$ python -q
>>> import numpy as np
>>> np.set_printoptions(precision=2, suppress=True, linewidth=140)
>>> def rd(a):
...     return np.round(a, 2) + 0
... 
>>> feats = np.loadtxt("dump.csv", delimiter=",")
>>> feats
array([[-0.24,  0.17, -1.36],
       [ 0.17, -0.06,  0.04],
       [-0.07,  0.2 ,  0.11],
       [-1.2 ,  1.15, -2.15],
       [-0.43,  0.71, -2.89],
       [-1.47,  1.58, -3.71],
       [-1.05,  1.1 , -2.18],
       [-1.28,  1.8 , -5.28],
       [-1.43,  1.53, -3.76],
       [-2.47,  2.76, -7.91],
       [-0.88,  0.96, -2.7 ],
       [-0.52,  0.64, -2.79],
       [-2.09,  2.07, -4.69],
       [ 0.03, -0.06,  0.04],
       [-2.04,  2.44, -6.41],
       [-0.65,  0.59, -1.18],
       [-0.68,  0.52, -1.05],
       [-2.21,  2.49, -6.24],
       [-1.24,  1.26, -2.11],
       [-1.35,  1.5 , -5.69],
       [-0.14, -0.22, -0.09],
       [-0.48,  0.55, -2.93],
       [-1.78,  1.75, -3.36],
       [-1.62,  1.69, -5.32],
       [-1.19,  1.27, -5.73]])
>>> x = np.array([0, -2, 2])
>>> y = feats @ x
>>> rd(np.linalg.lstsq(feats, y)[0])
array([ 0., -2.,  2.])
>>> rd(np.linalg.pinv(feats) @ feats)
array([[1., 0., 0.],
       [0., 1., 0.],
       [0., 0., 1.]])
>>> try:
...     np.linalg.solve(feats, y)
... except np.linalg.LinAlgError as e:
...     print(repr(e))
... 
LinAlgError('Last 2 dimensions of the array must be square')
>>> rng = np.random.default_rng(90501)
>>> y = y + 0.05 * rng.normal(size=25)
>>> print(rd(y))
[ -2.95   0.18  -0.25  -6.62  -7.16 -10.63  -6.53 -14.09 -10.53 -21.31  -7.33  -6.81 -13.53   0.08 -17.56  -3.52  -3.18 -17.49  -6.74
 -14.37   0.28  -6.96 -10.23 -14.05 -13.99]
>>> coef, *_ = np.linalg.lstsq(feats, y)
>>> [round(float(np.linalg.norm(np.linalg.solve(feats.T @ feats + lam * np.eye(3), feats.T @ y))), 2) for lam in (0, 1, 10, 100)]
[2.79, 2.47, 2.39, 2.0]
>>> print(rd(feats.T @ (y - feats @ coef)))
[0. 0. 0.]
>>> other = np.c_[feats[:, :2] @ np.array([[2, 1], [1, 2]]), np.array([3, -1, 0, 3, 1, 3, 2, 2, 3, 3, 0, -2, 0, 3, 0, 0, 1, -3, -2, 1, 0, 2, 2, 3, 3])]
>>> rd(other)
array([[-0.31,  0.1 ,  3.  ],
       [ 0.28,  0.05, -1.  ],
       [ 0.06,  0.33,  0.  ],
       [-1.25,  1.1 ,  3.  ],
       [-0.15,  0.99,  1.  ],
       [-1.36,  1.69,  3.  ],
       [-1.  ,  1.15,  2.  ],
       [-0.76,  2.32,  2.  ],
       [-1.33,  1.63,  3.  ],
       [-2.18,  3.05,  3.  ],
       [-0.8 ,  1.04,  0.  ],
       [-0.4 ,  0.76, -2.  ],
       [-2.11,  2.05,  0.  ],
       [ 0.  , -0.09,  3.  ],
       [-1.64,  2.84,  0.  ],
       [-0.71,  0.53,  0.  ],
       [-0.84,  0.36,  1.  ],
       [-1.93,  2.77, -3.  ],
       [-1.22,  1.28, -2.  ],
       [-1.2 ,  1.65,  1.  ],
       [-0.5 , -0.58,  0.  ],
       [-0.41,  0.62,  2.  ],
       [-1.81,  1.72,  2.  ],
       [-1.55,  1.76,  3.  ],
       [-1.11,  1.35,  3.  ]])
>>> print(rd(np.linalg.lstsq(feats, other[:, 0])[0]))
[2. 1. 0.]
>>> np.linalg.matrix_rank(np.c_[feats, other])
np.int64(4)
>>> rd(np.linalg.norm(np.linalg.qr(feats)[0].T @ other, axis=0) ** 2 / ((other ** 2).sum(axis=0) + 1e-12))
array([1. , 1. , 0.3])
>>> C2 = np.cov(feats, rowvar=False)
>>> rd(feats.std(axis=0))
array([0.73, 0.82, 2.22])
>>> np.median(feats, axis=0)
array([-1.19,  1.15, -2.89])
>>> print(rd(C2))
[[ 0.55 -0.61  1.47]
 [-0.61  0.69 -1.73]
 [ 1.47 -1.73  5.15]]
>>> rd(np.polyfit(feats[:, 0], feats[:, 1], 1))
array([-1.1 , -0.02])
>>> mat = np.load("mat.npy")
>>> print(mat)
[[ 0.32 -0.04 -0.36  0.04 -0.52]
 [ 0.08 -0.01 -0.09  0.01 -0.13]
 [-0.08  0.01  0.09 -0.01  0.13]
 [-2.16  0.27  2.43 -0.27  3.51]
 [ 0.32 -0.04 -0.36  0.04 -0.52]
 [ 0.48 -0.06 -0.54  0.06 -0.78]
 [-0.16  0.02  0.18 -0.02  0.26]]
>>> U, sigma, Vh = np.linalg.svd(mat)
>>> V = Vh[:(sigma > 1e-8).sum()]
>>> x = mat[1] + 5 * mat[4] + rng.integers(2) * np.eye(5)[1]
>>> rd(x)
array([ 1.68,  0.79, -1.89,  0.21, -2.73])
>>> np.linalg.matrix_rank(np.vstack([mat, x]))
np.int64(2)
>>> print(rd(np.diag(V.T @ V)))
[0.2  0.   0.26 0.   0.53]
>>> print(rd(V.T @ V))
[[ 0.2  -0.03 -0.23  0.03 -0.33]
 [-0.03  0.    0.03  0.    0.04]
 [-0.23  0.03  0.26 -0.03  0.37]
 [ 0.03  0.   -0.03  0.   -0.04]
 [-0.33  0.04  0.37 -0.04  0.53]]
>>> T = np.stack([mat, -3 * mat, mat[::-1]])
>>> np.linalg.matrix_rank(T.reshape(3, -1))
np.int64(2)
>>> T.shape
(3, 7, 5)
>>> print(np.linalg.matrix_rank(T))
[1 1 1]
>>> M = np.load("block6.npy")
>>> print(rd(M))
[[ 0.02 -0.05  0.02 -0.02 -0.05 -0.02 -0.05 -0.02 -0.02 -0.09]
 [-0.05  0.16 -0.05  0.05  0.16  0.05  0.16  0.05  0.05  0.26]
 [ 0.02 -0.05  0.02 -0.02 -0.05 -0.02 -0.05 -0.02 -0.02 -0.09]
 [-0.02  0.05 -0.02  0.02  0.05  0.02  0.05  0.02  0.02  0.09]
 [-0.05  0.16 -0.05  0.05  0.16  0.05  0.16  0.05  0.05  0.26]
 [-0.02  0.05 -0.02  0.02  0.05  0.02  0.05  0.02  0.02  0.09]
 [-0.05  0.16 -0.05  0.05  0.16  0.05  0.16  0.05  0.05  0.26]
 [-0.02  0.05 -0.02  0.02  0.05  0.02  0.05  0.02  0.02  0.09]
 [-0.02  0.05 -0.02  0.02  0.05  0.02  0.05  0.02  0.02  0.09]
 [-0.09  0.26 -0.09  0.09  0.26  0.09  0.26  0.09  0.09  0.43]]
>>> U, sigma, Vh = np.linalg.svd(M)
>>> V = Vh[:(sigma > 1e-8).sum()]
>>> x = M[9] + 4 * M[5] + rng.integers(2) * np.eye(10)[6]
>>> rd(x)
array([-0.16,  0.47, -0.16,  0.16,  0.47,  0.16,  1.47,  0.16,  0.16,  0.78])
>>> np.allclose(V.T @ V @ x, x)
False
>>> print(rd(np.linalg.norm(x - V.T @ V @ x)))
0.92
>>> print(rd(np.diag(V.T @ V)))
[0.02 0.16 0.02 0.02 0.16 0.02 0.16 0.02 0.02 0.43]
>>> r0 = np.array([3, 3, 0, 2, 1, 1, 0, 2, 1, 2, 1, 2, 3, 1])
>>> r1 = np.array([2, 2, 1, 0, 1, 1, 3])
>>> A = r0[:, None] + r1[None, :]
>>> A
array([[5, 5, 4, 3, 4, 4, 6],
       [5, 5, 4, 3, 4, 4, 6],
       [2, 2, 1, 0, 1, 1, 3],
       [4, 4, 3, 2, 3, 3, 5],
       [3, 3, 2, 1, 2, 2, 4],
       [3, 3, 2, 1, 2, 2, 4],
       [2, 2, 1, 0, 1, 1, 3],
       [4, 4, 3, 2, 3, 3, 5],
       [3, 3, 2, 1, 2, 2, 4],
       [4, 4, 3, 2, 3, 3, 5],
       [3, 3, 2, 1, 2, 2, 4],
       [4, 4, 3, 2, 3, 3, 5],
       [5, 5, 4, 3, 4, 4, 6],
       [3, 3, 2, 1, 2, 2, 4]])
>>> x = np.array([1, 0, 3, 1, -1, -2, -1])
>>> a = np.maximum(A @ x, 0)
>>> np.maximum(A @ (3 * x), 0)
array([6, 6, 0, 3, 0, 0, 0, 3, 0, 3, 0, 3, 6, 0])
>>> a
array([2, 2, 0, 1, 0, 0, 0, 1, 0, 1, 0, 1, 2, 0])
>>> np.flatnonzero(a > 1e-9)
array([ 0,  1,  3,  7,  9, 11, 12])
>>> A.T @ a
array([46, 46, 36, 26, 36, 36, 56])
>>> rd(np.tanh(A @ x))
array([ 0.96,  0.96, -0.76,  0.76,  0.  ,  0.  , -0.76,  0.76,  0.  ,  0.76,  0.  ,  0.76,  0.96,  0.  ])
>>> arr = np.load("case19.npy")
>>> arr
array([[-2,  1, -2,  1,  2,  3,  3,  2,  2,  1, -2, -3,  0, -1,  2],
       [ 2, -2,  1, -2,  1,  2,  3,  3,  2,  2,  1, -2, -3,  0, -1],
       [-1,  2, -2,  1, -2,  1,  2,  3,  3,  2,  2,  1, -2, -3,  0],
       [ 0, -1,  2, -2,  1, -2,  1,  2,  3,  3,  2,  2,  1, -2, -3],
       [-3,  0, -1,  2, -2,  1, -2,  1,  2,  3,  3,  2,  2,  1, -2],
       [-2, -3,  0, -1,  2, -2,  1, -2,  1,  2,  3,  3,  2,  2,  1],
       [ 1, -2, -3,  0, -1,  2, -2,  1, -2,  1,  2,  3,  3,  2,  2],
       [ 2,  1, -2, -3,  0, -1,  2, -2,  1, -2,  1,  2,  3,  3,  2],
       [ 2,  2,  1, -2, -3,  0, -1,  2, -2,  1, -2,  1,  2,  3,  3],
       [ 3,  2,  2,  1, -2, -3,  0, -1,  2, -2,  1, -2,  1,  2,  3],
       [ 3,  3,  2,  2,  1, -2, -3,  0, -1,  2, -2,  1, -2,  1,  2],
       [ 2,  3,  3,  2,  2,  1, -2, -3,  0, -1,  2, -2,  1, -2,  1],
       [ 1,  2,  3,  3,  2,  2,  1, -2, -3,  0, -1,  2, -2,  1, -2],
       [-2,  1,  2,  3,  3,  2,  2,  1, -2, -3,  0, -1,  2, -2,  1],
       [ 1, -2,  1,  2,  3,  3,  2,  2,  1, -2, -3,  0, -1,  2, -2]])
>>> lab = rng.permutation(15)
>>> other = arr[:, lab] * rng.choice([-1, 1], 15)
>>> other
array([[ 2, -2,  2, -3, -2, -1,  0, -2,  1,  2, -2, -3,  3,  1, -1],
       [-1,  1,  3, -2, -2,  2, -3,  2,  0, -1, -1, -2,  3,  2,  2],
       [-2, -2,  3, -1, -3, -2, -2, -1,  3,  0,  2,  1,  2,  2, -1],
       [-2,  2,  2,  2, -3,  1,  1,  0,  2, -3, -1,  2,  1,  3,  2],
       [-3, -1,  1, -1, -2,  0,  2, -3, -1, -2,  2,  2, -2,  3, -2],
       [-3,  0, -2,  2, -1,  3,  2, -2, -2,  1, -2,  3,  1,  2,  1],
       [-2, -3,  1, -2,  2,  2,  3,  1, -2,  2,  1,  3, -2,  1,  0],
       [-1, -2, -2,  1, -1, -1,  3,  2, -3,  2,  0,  2,  2, -2,  3],
       [ 2,  1,  2,  0,  2, -2,  2,  2, -3,  3,  3,  1, -1,  1,  2],
       [-1,  2, -1,  3, -2, -2,  1,  3, -2,  3,  2, -2,  0, -2, -1],
       [ 2,  2,  0,  2,  1, -3, -2,  3, -1,  2, -1,  1, -3,  2, -2],
       [-2,  3, -3, -1,  0, -3,  1,  2,  2,  1, -2, -2, -2, -1, -2],
       [ 1,  3, -2, -2,  3, -2, -2,  1, -1, -2, -2,  2,  1,  0, -3],
       [ 0,  2,  1, -2,  2, -1,  2, -2,  2,  1, -3, -1,  2, -3, -3],
       [ 3,  1,  2, -3, -1,  2, -1,  1, -2, -2, -3,  0,  2, -2, -2]])
>>> U, _, Vh = np.linalg.svd(arr.T @ other)
>>> print(lab)
[10  2  7  5  8  1 12  0 13 14  4 11  6  9  3]
>>> C2 = arr.T @ arr
>>> print(np.linalg.matrix_rank(C2))
15
>>> (arr @ arr.T).shape
(15, 15)
>>> np.trace(C2), (arr ** 2).sum()
(np.int64(885), np.int64(885))
>>> np.allclose(C2, C2.T)
True
>>> other = np.linalg.inv(arr)
>>> rd(np.linalg.det(arr) * np.linalg.det(other))
np.float64(1.0)
>>> rd(np.linalg.slogdet(arr)[0])
np.float64(1.0)
>>> np.allclose(other, arr.T)
False
>>> m1 = np.load("layer8.npy")
>>> print(m1)
[[ 18.68 -10.96   8.04  -4.42 -17.62  10.12  -7.11  -8.21   0.67  -2.62  -9.35]
 [ 18.15 -10.52   8.96  -7.02 -17.97  10.56  -7.41  -6.34   1.02  -0.58  -9.81]
 [ 18.45 -10.88   8.59  -7.04 -15.67   9.83  -8.33  -7.87   2.42  -0.23  -8.6 ]
 [  0.97   9.3    1.63 -12.94  -4.25 -14.38  20.63   1.36  -2.66   0.63   5.95]
 [ 16.89 -13.61   8.39  -5.05 -17.79   9.65  -9.03  -7.92   1.47  -1.8   -9.15]
 [ 18.92 -11.63  10.86  -6.03 -16.19   8.19  -7.58  -7.92   2.69  -0.81  -9.66]
 [ 17.43 -14.17   8.07  -4.94 -17.28  10.41  -9.5   -9.32   4.34  -1.47 -10.22]
 [  3.6    9.55   0.3  -14.12  -5.02 -16.74  20.67   4.71  -4.12   0.39   6.34]
 [ 16.06 -11.49   8.96  -6.06 -18.76   9.94  -8.73  -6.44   1.72  -2.02  -8.99]
 [  2.69   7.68   2.52 -14.42  -4.61 -16.76  21.61   1.21  -2.4    1.2    7.44]
 [  1.4   10.18   1.22 -14.7   -4.99 -15.46  20.98   2.    -2.18   1.03   6.66]
 [ 17.37 -13.56   8.65  -6.3  -17.9    8.66  -7.26  -8.23   2.81  -2.74 -10.2 ]
 [  3.09  11.77   2.27 -13.14  -5.23 -16.03  22.25   3.12  -3.51   1.01   6.95]
 [  4.52   8.86   3.44 -14.38  -3.71 -17.5   21.79   3.35  -3.88   1.09   5.61]
 [ 18.21 -10.77   9.3   -6.63 -17.35  10.77  -8.73  -9.26   0.73  -1.61  -8.75]
 [  3.     9.51   3.26 -11.28  -6.2  -16.12  18.98   3.4   -3.03   0.3    7.51]
 [ 16.43 -13.3    7.54  -7.21 -18.06  11.21  -7.03  -8.09   2.37  -1.53 -10.09]
 [ 16.21 -12.54   7.62  -5.5  -16.73  11.56  -6.39  -7.27   2.95  -3.08  -7.98]
 [  2.37  10.21   2.46 -11.6   -6.29 -16.46  19.75   3.26  -3.26  -0.11   8.53]
 [ 17.3  -12.32   6.48  -6.36 -18.13   8.16  -7.28  -6.71   1.99  -2.43  -8.46]
 [ 17.39 -12.71   8.01  -5.4  -18.73  10.03  -8.08  -5.9    3.27  -1.3   -8.06]
 [  3.74  11.15   3.57 -12.98  -5.54 -17.02  22.9    3.82  -2.71   1.91   7.28]
 [  2.53   8.57   3.83 -14.59  -5.63 -15.37  21.57   3.58  -4.8   -0.16   7.44]
 [  2.22   9.11   3.29 -14.95  -3.84 -16.09  21.25   2.11  -4.42   0.44   7.42]
 [ 16.68 -11.36   9.74  -4.47 -17.05  11.09  -7.9   -9.14   0.11  -2.82  -8.48]
 [ 19.96 -11.41   8.59  -6.89 -14.94   9.4   -7.    -9.01   0.59  -1.9   -8.43]
 [  2.41  10.8    1.87 -13.28  -4.99 -17.4   19.19   3.01  -4.38   0.43   6.76]
 [  1.31  10.95   1.05 -12.9   -6.3  -19.09  20.69   1.45  -3.52   1.58   7.39]
 [ 17.34 -14.52   7.01  -5.44 -17.19   9.57  -7.15  -6.95   1.52  -2.79  -7.28]
 [  3.84  11.17   1.5  -13.19  -4.95 -16.16  21.29   2.97  -3.3   -0.46   6.86]
 [ 18.39 -12.46   8.4   -5.19 -16.76   9.49  -6.14  -6.87   2.2   -1.32  -7.46]
 [  3.49   9.64   1.09 -13.4   -4.71 -15.3   18.92   2.59  -1.34   1.29   6.52]
 [  2.61   8.84   3.84 -14.5   -4.18 -15.25  18.25   3.03  -4.05   2.82   7.84]
 [  3.76  10.4    1.94 -13.7   -5.85 -16.97  20.28   3.65  -4.67   1.01   8.  ]
 [  3.07   9.97   1.46 -13.25  -3.63 -18.81  21.72   2.61  -2.31   1.55   7.89]
 [ 19.22 -11.82   8.36  -4.18 -18.32   9.14  -5.83  -8.08   1.11  -1.32  -8.6 ]
 [  3.61  10.34   0.03 -13.28  -4.38 -15.1   21.05   3.13  -1.43   0.94   7.6 ]
 [  1.74   9.96   1.98 -13.31  -3.87 -16.63  21.66   0.3   -3.39   0.6    7.09]
 [  3.63   9.16   1.85 -12.23  -4.89 -14.71  21.23   3.89  -3.91   1.91   7.82]
 [ 18.34 -13.48   8.57  -5.29 -16.15  10.01  -5.04  -6.94   1.74  -0.29  -8.63]
 [ 17.91 -13.56   6.75  -4.24 -17.39  10.01  -6.96  -7.64   2.05  -2.25 -10.72]
 [  3.64   9.99   0.1  -10.9   -5.48 -15.04  19.82   2.44  -3.58   0.18   7.79]
 [ 18.08 -11.73   8.89  -6.08 -15.65  10.68  -7.27  -7.94   2.48  -3.76  -8.63]
 [ 18.31 -12.99   7.62  -5.92 -15.59   9.71  -6.32  -7.7    1.8   -4.19  -8.39]]
>>> x = np.array([-2, -2, 0, -2, 0, 2, -2, -2, -2, 0, 0])
>>> y = m1 @ x
>>> coef, lr = np.zeros(11), 1 / np.linalg.norm(m1, 2) ** 2
>>> for i in range(4):
...     coef -= lr * m1.T @ (m1 @ coef - y)
...     if i % 1 == 0: print(i, round(np.linalg.norm(m1 @ coef - y), 2))
... 
0 56.83
1 37.41
2 32.61
3 31.62
>>> rd(coef)
array([ 0.26, -0.9 ,  0.1 ,  0.62, -0.14,  1.22, -1.41, -0.37,  0.24, -0.1 , -0.65])
>>> F = np.loadtxt("run10.csv", delimiter=",")
>>> rd(F)
array([[ 0.85, -0.15, -0.25,  0.05,  0.15,  0.15, -0.05,  0.15, -0.15, -0.15, -0.05,  0.05,  0.15, -0.15, -0.15, -0.05],
       [-0.15,  0.85, -0.25,  0.05,  0.15,  0.15, -0.05,  0.15, -0.15, -0.15, -0.05,  0.05,  0.15, -0.15, -0.15, -0.05],
       [-0.25, -0.25,  0.58,  0.08,  0.25,  0.25, -0.08,  0.25, -0.25, -0.25, -0.08,  0.08,  0.25, -0.25, -0.25, -0.08],
       [ 0.05,  0.05,  0.08,  0.98, -0.05, -0.05,  0.02, -0.05,  0.05,  0.05,  0.02, -0.02, -0.05,  0.05,  0.05,  0.02],
       [ 0.15,  0.15,  0.25, -0.05,  0.85, -0.15,  0.05, -0.15,  0.15,  0.15,  0.05, -0.05, -0.15,  0.15,  0.15,  0.05],
       [ 0.15,  0.15,  0.25, -0.05, -0.15,  0.85,  0.05, -0.15,  0.15,  0.15,  0.05, -0.05, -0.15,  0.15,  0.15,  0.05],
       [-0.05, -0.05, -0.08,  0.02,  0.05,  0.05,  0.98,  0.05, -0.05, -0.05, -0.02,  0.02,  0.05, -0.05, -0.05, -0.02],
       [ 0.15,  0.15,  0.25, -0.05, -0.15, -0.15,  0.05,  0.85,  0.15,  0.15,  0.05, -0.05, -0.15,  0.15,  0.15,  0.05],
       [-0.15, -0.15, -0.25,  0.05,  0.15,  0.15, -0.05,  0.15,  0.85, -0.15, -0.05,  0.05,  0.15, -0.15, -0.15, -0.05],
       [-0.15, -0.15, -0.25,  0.05,  0.15,  0.15, -0.05,  0.15, -0.15,  0.85, -0.05,  0.05,  0.15, -0.15, -0.15, -0.05],
       [-0.05, -0.05, -0.08,  0.02,  0.05,  0.05, -0.02,  0.05, -0.05, -0.05,  0.98,  0.02,  0.05, -0.05, -0.05, -0.02],
       [ 0.05,  0.05,  0.08, -0.02, -0.05, -0.05,  0.02, -0.05,  0.05,  0.05,  0.02,  0.98, -0.05,  0.05,  0.05,  0.02],
       [ 0.15,  0.15,  0.25, -0.05, -0.15, -0.15,  0.05, -0.15,  0.15,  0.15,  0.05, -0.05,  0.85,  0.15,  0.15,  0.05],
       [-0.15, -0.15, -0.25,  0.05,  0.15,  0.15, -0.05,  0.15, -0.15, -0.15, -0.05,  0.05,  0.15,  0.85, -0.15, -0.05],
       [-0.15, -0.15, -0.25,  0.05,  0.15,  0.15, -0.05,  0.15, -0.15, -0.15, -0.05,  0.05,  0.15, -0.15,  0.85, -0.05],
       [-0.05, -0.05, -0.08,  0.02,  0.05,  0.05, -0.02,  0.05, -0.05, -0.05, -0.02,  0.02,  0.05, -0.05, -0.05,  0.98]])
>>> O, V = np.linalg.qr(feats[:, :2])[0], np.linalg.qr(feats[:, 2:])[0]
>>> sigma = np.linalg.svd(O.T @ V, compute_uv=False)
>>> rd(np.linalg.norm(O @ O.T - V @ V.T, 2))
np.float64(1.0)
>>> rd(np.degrees(np.arccos(sigma.clip(0, 1))))
array([13.5])
>>> rd(sigma)
array([0.97])
